$ python3 -q
>>> import numpy as np
>>> from numpy import linalg as LA
>>> np.set_printoptions(suppress=True, linewidth=200)
>>> rng = np.random.default_rng(3990)
>>> t = rng.uniform(0, 2 * np.pi, 43)
>>> Q, _ = LA.qr(np.array([[0.4, -0.8],
...     [0.0, -0.1],
...     [1.6, 0.3],
...     [0.7, 0.6],
...     [-0.3, -0.1],
...     [2.0, 0.7],
...     [-0.5, -1.0],
...     [0.3, -0.2],
...     [0.2, -0.5],
...     [0.8, -0.5],
...     [-0.5, -2.7],
...     [-0.1, 1.2]]))
>>> m1 = 20 * np.c_[np.cos(t), np.sin(t)] @ Q.T
>>> m1.round(2)
array([[  1.65,   0.39,  -7.2 ,  -5.  ,   1.52, -10.28,   5.82,  -0.34,   1.22,  -1.03,  12.53,  -4.36],
       [ -0.93,  -0.34,   8.11,   5.13,  -1.67,  11.24,  -5.6 ,   0.65,  -0.8 ,   1.86, -11.35,   3.62],
       [ -3.66,  -0.53,   3.91,   4.19,  -0.97,   6.61,  -6.02,  -0.62,  -2.36,  -1.49, -15.03,   6.21],
       [ -0.24,   0.24,  -9.35,  -5.21,   1.86, -12.47,   5.09,  -1.14,   0.12,  -3.12,   9.16,  -2.33],
       [  6.41,   0.55,   6.52,   0.29,  -0.98,   6.37,   2.91,   2.62,   3.75,   6.81,  12.2 ,  -7.06],
       [ -0.45,   0.22,  -9.54,  -5.21,   1.89, -12.64,   4.98,  -1.22,  -0.01,  -3.34,   8.74,  -2.09],
       [  5.03,   0.27,  10.58,   3.35,  -1.86,  12.34,  -0.84,   2.68,   2.79,   7.06,   3.79,  -3.98],
       [ -1.91,  -0.41,   6.84,   4.93,  -1.46,   9.89,  -5.88,   0.22,  -1.37,   0.73, -12.91,   4.61],
       [ -2.09,   0.07, -10.67,  -4.98,   2.03, -13.55,   3.93,  -1.83,  -0.98,  -4.91,   5.05,  -0.14],
       [  0.85,   0.33,  -8.2 ,  -5.14,   1.68, -11.33,   5.57,  -0.69,   0.76,  -1.94,  11.22,  -3.53],
       [ -4.68,  -0.23, -10.81,  -3.67,   1.93, -12.78,   1.33,  -2.61,  -2.57,  -6.88,  -2.52,   3.43],
       [  6.17,   0.46,   8.51,   1.55,  -1.39,   9.13,   1.53,   2.78,   3.55,   7.26,   9.39,  -6.17],
       [  6.09,   0.61,   3.13,  -1.48,  -0.32,   1.94,   4.52,   2.14,   3.65,   5.51,  14.84,  -7.59],
       [  3.07,   0.04,  11.01,   4.65,  -2.05,  13.65,  -3.11,   2.16,   1.57,   5.74,  -2.5 ,  -1.13],
       [  3.78,   0.54,  -3.67,  -4.12,   0.92,  -6.33,   6.01,   0.69,   2.43,   1.66,  15.13,  -6.31],
       [ -5.93,  -0.41,  -9.28,  -2.13,   1.56, -10.26,  -0.84,  -2.8 ,  -3.38,  -7.32,  -7.85,   5.61],
       [  2.21,   0.44,  -6.39,  -4.84,   1.39,  -9.41,   5.95,  -0.08,   1.54,  -0.36,  13.35,  -4.91],
       [  3.8 ,   0.12,  11.07,   4.29,  -2.02,  13.45,  -2.39,   2.38,   2.02,   6.3 ,  -0.38,  -2.13],
       [  6.26,   0.48,   8.08,   1.26,  -1.3 ,   8.53,   1.87,   2.76,   3.62,   7.19,  10.11,  -6.41],
       [  0.12,  -0.25,   9.24,   5.21,  -1.84,  12.36,  -5.15,   1.09,  -0.19,   2.99,  -9.4 ,   2.47],
       [  6.27,   0.6 ,   4.2 ,  -0.96,  -0.53,   3.31,   4.09,   2.31,   3.73,   5.97,  14.22,  -7.53],
       [  5.1 ,   0.6 ,  -0.53,  -3.04,   0.36,  -2.61,   5.59,   1.43,   3.15,   3.62,  15.76,  -7.26],
       [ -5.57,  -0.61,  -0.93,   2.45,  -0.09,   0.82,  -5.24,  -1.74,  -3.39,  -4.43, -15.6 ,   7.49],
       [ -6.16,  -0.6 ,  -3.53,   1.29,   0.4 ,  -2.45,  -4.37,  -2.21,  -3.69,  -5.69, -14.63,   7.58],
       [  3.85,   0.54,  -3.51,  -4.07,   0.9 ,  -6.15,   6.  ,   0.73,   2.47,   1.76,  15.2 ,  -6.37],
       [ -6.29,  -0.49,  -7.95,  -1.17,   1.28,  -8.34,  -1.97,  -2.75,  -3.63,  -7.17, -10.32,   6.48],
       [ -6.4 ,  -0.57,  -5.83,   0.1 ,   0.85,  -5.45,  -3.3 ,  -2.54,  -3.77,  -6.59, -12.91,   7.25],
       [  0.15,  -0.25,   9.27,   5.21,  -1.85,  12.39,  -5.14,   1.1 ,  -0.17,   3.03,  -9.34,   2.43],
       [  6.19,   0.47,   8.42,   1.5 ,  -1.38,   9.01,   1.6 ,   2.78,   3.56,   7.25,   9.54,  -6.22],
       [ -4.32,  -0.57,   2.5 ,   3.75,  -0.72,   4.97,  -5.91,  -0.98,  -2.73,  -2.43, -15.52,   6.74],
       [  3.99,   0.55,  -3.24,  -3.99,   0.85,  -5.83,   5.98,   0.8 ,   2.54,   1.94,  15.3 ,  -6.48],
       [ -4.79,  -0.24, -10.75,  -3.57,   1.91, -12.65,   1.18,  -2.63,  -2.64,  -6.94,  -2.91,   3.6 ],
       [ -3.3 ,  -0.06, -11.05,  -4.55,   2.04, -13.61,   2.9 ,  -2.23,  -1.71,  -5.92,   1.85,   1.44],
       [  5.82,   0.39,   9.52,   2.32,  -1.61,  10.62,   0.59,   2.79,   3.3 ,   7.32,   7.28,  -5.39],
       [ -0.97,   0.17,  -9.97,  -5.17,   1.94, -13.02,   4.69,  -1.42,  -0.31,  -3.85,   7.64,  -1.49],
       [  4.93,   0.59,  -1.01,  -3.22,   0.45,  -3.19,   5.68,   1.33,   3.06,   3.34,  15.75,  -7.15],
       [ -1.42,   0.13, -10.28,  -5.12,   1.99, -13.28,   4.41,  -1.59,  -0.58,  -4.29,   6.64,  -0.96],
       [  2.03,  -0.07,  10.64,   4.99,  -2.03,  13.53,  -3.97,   1.81,   0.94,   4.85,  -5.19,   0.21],
       [ -5.91,  -0.61,  -2.26,   1.87,   0.16,  -0.84,  -4.83,  -1.99,  -3.57,  -5.1 , -15.22,   7.59],
       [ -6.09,  -0.61,  -3.11,   1.49,   0.32,  -1.91,  -4.53,  -2.14,  -3.65,  -5.5 , -14.85,   7.59],
       [  0.79,  -0.19,   9.82,   5.19,  -1.93,  12.9 ,  -4.8 ,   1.35,   0.2 ,   3.67,  -8.04,   1.71],
       [  6.09,   0.44,   8.82,   1.78,  -1.46,   9.58,   1.27,   2.79,   3.49,   7.29,   8.81,  -5.96],
       [  0.05,   0.26,  -9.08,  -5.21,   1.82, -12.2 ,   5.23,  -1.02,   0.29,  -2.82,   9.73,  -2.66]])
>>> round(np.trace(LA.pinv(m1) @ m1), 2)
np.float64(2.0)
>>> np.abs(np.diag(LA.qr(m1)[1])) > 1e-9
array([ True,  True, False, False, False, False, False, False, False, False, False, False])
>>> np.unique(m1.round(6), axis=0).shape
(43, 12)
